$ python3 -q
>>> import numpy as np
>>> np.set_printoptions(precision=2, suppress=True, linewidth=200, floatmode="fixed")
>>> mat = np.loadtxt("m.csv", delimiter=",")
>>> mat
array([[ 0.99, -0.01,  0.03, -0.01, -0.03,  0.02,  0.02,  0.05, -0.03,  0.03,  0.05, -0.03,  0.03, -0.03],
       [-0.01,  0.99,  0.03, -0.01, -0.03,  0.02,  0.02,  0.05, -0.03,  0.03,  0.05, -0.03,  0.03, -0.03],
       [ 0.03,  0.03,  0.83,  0.03,  0.17, -0.10, -0.10, -0.24,  0.17, -0.17, -0.24,  0.17, -0.17,  0.17],
       [-0.01, -0.01,  0.03,  0.99, -0.03,  0.02,  0.02,  0.05, -0.03,  0.03,  0.05, -0.03,  0.03, -0.03],
       [-0.03, -0.03,  0.17, -0.03,  0.83,  0.10,  0.10,  0.24, -0.17,  0.17,  0.24, -0.17,  0.17, -0.17],
       [ 0.02,  0.02, -0.10,  0.02,  0.10,  0.94, -0.06, -0.14,  0.10, -0.10, -0.14,  0.10, -0.10,  0.10],
       [ 0.02,  0.02, -0.10,  0.02,  0.10, -0.06,  0.94, -0.14,  0.10, -0.10, -0.14,  0.10, -0.10,  0.10],
       [ 0.05,  0.05, -0.24,  0.05,  0.24, -0.14, -0.14,  0.67,  0.24, -0.24, -0.33,  0.24, -0.24,  0.24],
       [-0.03, -0.03,  0.17, -0.03, -0.17,  0.10,  0.10,  0.24,  0.83,  0.17,  0.24, -0.17,  0.17, -0.17],
       [ 0.03,  0.03, -0.17,  0.03,  0.17, -0.10, -0.10, -0.24,  0.17,  0.83, -0.24,  0.17, -0.17,  0.17],
       [ 0.05,  0.05, -0.24,  0.05,  0.24, -0.14, -0.14, -0.33,  0.24, -0.24,  0.67,  0.24, -0.24,  0.24],
       [-0.03, -0.03,  0.17, -0.03, -0.17,  0.10,  0.10,  0.24, -0.17,  0.17,  0.24,  0.83,  0.17, -0.17],
       [ 0.03,  0.03, -0.17,  0.03,  0.17, -0.10, -0.10, -0.24,  0.17, -0.17, -0.24,  0.17,  0.83,  0.17],
       [-0.03, -0.03,  0.17, -0.03, -0.17,  0.10,  0.10,  0.24, -0.17,  0.17,  0.24, -0.17,  0.17,  0.83]])
>>> evals, evecs = np.linalg.eigh(mat)
>>> (evals > 1e-8).sum(), (evals < -1e-8).sum()
(np.int64(13), np.int64(1))
>>> evals
array([-1.00,  1.00,  1.00,  1.00,  1.00,  1.00,  1.00,  1.00,  1.00,  1.00,  1.00,  1.00,  1.00,  1.00])
>>> np.linalg.svd(mat, compute_uv=False)
array([1.00, 1.00, 1.00, 1.00, 1.00, 1.00, 1.00, 1.00, 1.00, 1.00, 1.00, 1.00, 1.00, 1.00])
>>> np.round(np.linalg.eigvalsh(mat + -1 * np.eye(14)), 2) + 0
array([-2.00,  0.00,  0.00,  0.00,  0.00,  0.00,  0.00,  0.00,  0.00,  0.00,  0.00,  0.00,  0.00,  0.00])
>>> Y = np.array([[1, 0, 0],
...     [1, 2, 1],
...     [2, 2, 2],
...     [1, 0, 0],
...     [0, 1, 0],
...     [2, 0, 1],
...     [1, 0, 1],
...     [2, 2, 1],
...     [2, 2, 2],
...     [2, 0, 1],
...     [1, 2, 2],
...     [1, 2, 0],
...     [1, 0, 2],
...     [1, 1, 0]])
>>> np.vstack([mat, Y.T]).shape
(17, 14)
>>> print(np.einsum("ij,ij->i", mat, mat))
[1.00 1.00 1.00 1.00 1.00 1.00 1.00 1.00 1.00 1.00 1.00 1.00 1.00 1.00]
>>> np.linalg.matrix_rank(mat @ Y)
np.int64(3)
>>> np.unravel_index(np.abs(mat).argmax(), mat.shape)
(np.int64(0), np.int64(0))
>>> mat.mean(axis=0)
array([0.08, 0.08, 0.04, 0.08, 0.10, 0.05, 0.05, 0.03, 0.10, 0.04, 0.03, 0.10, 0.04, 0.10])
>>> mat.sum(axis=0)
array([1.08, 1.08, 0.59, 1.08, 1.41, 0.76, 0.76, 0.43, 1.41, 0.59, 0.43, 1.41, 0.59, 1.41])
>>> np.linalg.svd(mat, compute_uv=False)
array([1.00, 1.00, 1.00, 1.00, 1.00, 1.00, 1.00, 1.00, 1.00, 1.00, 1.00, 1.00, 1.00, 1.00])
>>> np.count_nonzero(mat)
np.int64(196)
>>> vec = np.array([-4, -3, -2, -4, 5, -4, 4, 5, 5, 5, 0, -3, 0, -2])
>>> print(np.round(mat.T @ (mat @ vec), 2) + 0)
[-4.00 -3.00 -2.00 -4.00  5.00 -4.00  4.00  5.00  5.00  5.00  0.00 -3.00  0.00 -2.00]
>>> np.abs(np.linalg.eigvals(mat))
array([1.00, 1.00, 1.00, 1.00, 1.00, 1.00, 1.00, 1.00, 1.00, 1.00, 1.00, 1.00, 1.00, 1.00])
>>> w1 = np.array([[0, 1, 0],
...     [0, 1, 0],
...     [1, 1, -3],
...     [-3, 1, 0],
...     [2, -3, 3],
...     [-2, 0, 3],
...     [1, 2, 2],
...     [2, -3, 3],
...     [-1, 1, -2],
...     [-1, -2, 3],
...     [2, 0, 0],
...     [-3, 3, 0],
...     [-3, 3, -2],
...     [-2, 2, -1]])
>>> c = np.array([-9, -6, 6])
>>> H = np.maximum(mat @ w1 + c, 0)
>>> print((H > 0).astype(int))
[[0 0 1]
 [0 0 1]
 [0 0 1]
 [0 0 1]
 [0 0 1]
 [0 0 1]
 [0 0 1]
 [0 0 1]
 [0 0 1]
 [0 0 1]
 [0 0 1]
 [0 0 1]
 [0 0 1]
 [0 0 1]]
>>> W2 = np.array([[3, 1, 0], [2, -2, 0], [2, -3, 3]])
>>> w1 @ W2
array([[  2,  -2,   0],
       [  2,  -2,   0],
       [ -1,   8,  -9],
       [ -7,  -5,   0],
       [  6,  -1,   9],
       [  0, -11,   9],
       [ 11,  -9,   6],
       [  6,  -1,   9],
       [ -5,   3,  -6],
       [ -1,  -6,   9],
       [  6,   2,   0],
       [ -3,  -9,   0],
       [ -7,  -3,  -6],
       [ -4,  -3,  -3]])
>>> (H @ W2).round(6).argmax(axis=1)
array([2, 2, 2, 2, 2, 2, 2, 2, 2, 2, 2, 2, 2, 2])
>>> A = np.loadtxt("w.csv", delimiter=",")
>>> A
array([[ 0.00, -1.00,  0.00, -2.00,  1.00,  2.00, -1.00, -2.00],
       [-1.00,  0.00, -2.00,  2.00,  1.00,  2.00, -1.00,  0.00],
       [ 1.00, -2.00,  1.00,  3.00,  2.00, -3.00, -1.00,  1.00],
       [ 1.00, -2.00,  1.00,  3.00,  2.00, -3.00, -1.00,  1.00],
       [ 1.00,  0.00, -1.00,  1.00, -3.00, -1.00, -2.00,  3.00],
       [-1.00,  3.00, -3.00, -3.00, -3.00, -1.00, -1.00,  3.00],
       [-1.00,  3.00,  0.00, -2.00,  1.00,  1.00,  3.00, -2.00],
       [ 2.00,  1.00,  2.00,  2.00,  3.00,  3.00, -3.00,  1.00],
       [ 3.00, -3.00,  3.00, -1.00,  1.00,  1.00,  1.00,  0.00],
       [ 2.00, -3.00,  1.00,  1.00,  2.00, -2.00, -2.00,  3.00]])
>>> # rows 2 and 3 are equal
>>> O, evecs = np.linalg.qr(A[:, :6])[0], np.linalg.qr(A[:, 6:])[0]
>>> sigma = np.linalg.svd(O.T @ evecs, compute_uv=False)
>>> print(sigma)
[0.97 0.75]
>>> P = A @ np.linalg.solve(A.T @ A, A.T)
>>> np.diag(P)
array([0.98, 0.99, 0.46, 0.46, 0.81, 0.81, 0.85, 0.99, 0.88, 0.76])
>>> P
array([[ 0.98,  0.01,  0.02,  0.02, -0.06,  0.05, -0.05,  0.01,  0.04, -0.06],
       [ 0.01,  0.99, -0.02, -0.02,  0.05, -0.05,  0.04, -0.01, -0.04,  0.06],
       [ 0.02, -0.02,  0.46,  0.46,  0.09, -0.08,  0.07, -0.02, -0.07,  0.09],
       [ 0.02, -0.02,  0.46,  0.46,  0.09, -0.08,  0.07, -0.02, -0.07,  0.09],
       [-0.06,  0.05,  0.09,  0.09,  0.81,  0.19, -0.17,  0.03,  0.15, -0.22],
       [ 0.05, -0.05, -0.08, -0.08,  0.19,  0.81,  0.17, -0.03, -0.15,  0.21],
       [-0.05,  0.04,  0.07,  0.07, -0.17,  0.17,  0.85,  0.03,  0.13, -0.19],
       [ 0.01, -0.01, -0.02, -0.02,  0.03, -0.03,  0.03,  0.99, -0.03,  0.04],
       [ 0.04, -0.04, -0.07, -0.07,  0.15, -0.15,  0.13, -0.03,  0.88,  0.17],
       [-0.06,  0.06,  0.09,  0.09, -0.22,  0.21, -0.19,  0.04,  0.17,  0.76]])
>>> np.round(np.trace(P), 2)
np.float64(8.0)
>>> np.linalg.matrix_rank(np.eye(10) - P)
np.int64(2)
>>> print(P @ A[:, 4])
[ 1.00  1.00  2.00  2.00 -3.00 -3.00  1.00  3.00  1.00  2.00]
>>> Y = np.c_[A[:, :1] @ np.array([[3]]), np.array([2, -3, -2, -3, 7, 6, 2, 1, -6, -6])]
>>> Y
array([[ 0.00,  2.00],
       [-3.00, -3.00],
       [ 3.00, -2.00],
       [ 3.00, -3.00],
       [ 3.00,  7.00],
       [-3.00,  6.00],
       [-3.00,  2.00],
       [ 6.00,  1.00],
       [ 9.00, -6.00],
       [ 6.00, -6.00]])
>>> np.linalg.matrix_rank(np.c_[A, Y])
np.int64(9)
>>> print(np.round(np.linalg.lstsq(A, Y[:, 0])[0], 2) + 0)
[3.00 0.00 0.00 0.00 0.00 0.00 0.00 0.00]
>>> vec = np.array([2, 1, 1, 0, 5, 0, 6, 5])
>>> target = A @ vec
>>> np.round(np.linalg.pinv(A) @ A, 2) + 0
array([[1.00, 0.00, 0.00, 0.00, 0.00, 0.00, 0.00, 0.00],
       [0.00, 1.00, 0.00, 0.00, 0.00, 0.00, 0.00, 0.00],
       [0.00, 0.00, 1.00, 0.00, 0.00, 0.00, 0.00, 0.00],
       [0.00, 0.00, 0.00, 1.00, 0.00, 0.00, 0.00, 0.00],
       [0.00, 0.00, 0.00, 0.00, 1.00, 0.00, 0.00, 0.00],
       [0.00, 0.00, 0.00, 0.00, 0.00, 1.00, 0.00, 0.00],
       [0.00, 0.00, 0.00, 0.00, 0.00, 0.00, 1.00, 0.00],
       [0.00, 0.00, 0.00, 0.00, 0.00, 0.00, 0.00, 1.00]])
>>> target
array([-12.00,  -5.00,  10.00,  10.00, -11.00,  -8.00,  14.00,   9.00,  17.00,  15.00])
>>> np.round(np.linalg.solve(A.T @ A, A.T @ target), 2) + 0
array([2.00, 1.00, 1.00, 0.00, 5.00, 0.00, 6.00, 5.00])
>>> rng = np.random.default_rng(476386)
>>> target = target + 0.3 * rng.normal(size=10)
>>> target
array([-11.92,  -5.29,   9.94,  10.38, -10.78,  -8.13,  13.95,   9.19,  16.96,  15.20])
>>> c, *_ = np.linalg.lstsq(A, target)
>>> np.round(A.T @ (target - A @ c), 2) + 0
array([0.00, 0.00, 0.00, 0.00, 0.00, 0.00, 0.00, 0.00])
>>> c
array([ 2.10,  1.06,  1.03, -0.01,  4.98, -0.08,  5.90,  4.91])
>>> np.round(np.linalg.norm(target - A @ c), 2)
np.float64(0.38)
>>> c.round()
array([ 2.00,  1.00,  1.00, -0.00,  5.00, -0.00,  6.00,  5.00])
>>> [round(float(np.linalg.norm(np.linalg.solve(A.T @ A + lam * np.eye(8), A.T @ target))), 2) for lam in (0, 1, 10, 100)]
[9.5, 8.15, 4.6, 1.51]
>>> np.linalg.svd(A, compute_uv=False)
array([11.44,  8.77,  6.18,  5.38,  3.69,  3.00,  1.80,  0.55])
>>> print(np.linalg.matrix_rank(A))
8
>>> print(A - A[0])
[[ 0.00  0.00  0.00  0.00  0.00  0.00  0.00  0.00]
 [-1.00  1.00 -2.00  4.00  0.00  0.00  0.00  2.00]
 [ 1.00 -1.00  1.00  5.00  1.00 -5.00  0.00  3.00]
 [ 1.00 -1.00  1.00  5.00  1.00 -5.00  0.00  3.00]
 [ 1.00  1.00 -1.00  3.00 -4.00 -3.00 -1.00  5.00]
 [-1.00  4.00 -3.00 -1.00 -4.00 -3.00  0.00  5.00]
 [-1.00  4.00  0.00  0.00  0.00 -1.00  4.00  0.00]
 [ 2.00  2.00  2.00  4.00  2.00  1.00 -2.00  3.00]
 [ 3.00 -2.00  3.00  1.00  0.00 -1.00  2.00  2.00]
 [ 2.00 -2.00  1.00  3.00  1.00 -4.00 -1.00  5.00]]
>>> np.count_nonzero(A)
np.int64(73)
>>> print(A.mean(axis=0))
[ 0.70 -0.40  0.20  0.40  0.70 -0.10 -0.80  0.80]
>>> A[10]
Traceback (most recent call last):
  File "<python-input-63>", line 1, in <module>
    A[10]
    ~^^^^
IndexError: index 10 is out of bounds for axis 0 with size 10
>>> print(np.diff(A, axis=0))
[[-1.00  1.00 -2.00  4.00  0.00  0.00  0.00  2.00]
 [ 2.00 -2.00  3.00  1.00  1.00 -5.00  0.00  1.00]
 [ 0.00  0.00  0.00  0.00  0.00  0.00  0.00  0.00]
 [ 0.00  2.00 -2.00 -2.00 -5.00  2.00 -1.00  2.00]
 [-2.00  3.00 -2.00 -4.00  0.00  0.00  1.00  0.00]
 [ 0.00  0.00  3.00  1.00  4.00  2.00  4.00 -5.00]
 [ 3.00 -2.00  2.00  4.00  2.00  2.00 -6.00  3.00]
 [ 1.00 -4.00  1.00 -3.00 -2.00 -2.00  4.00 -1.00]
 [-1.00  0.00 -2.00  2.00  1.00 -3.00 -3.00  3.00]]
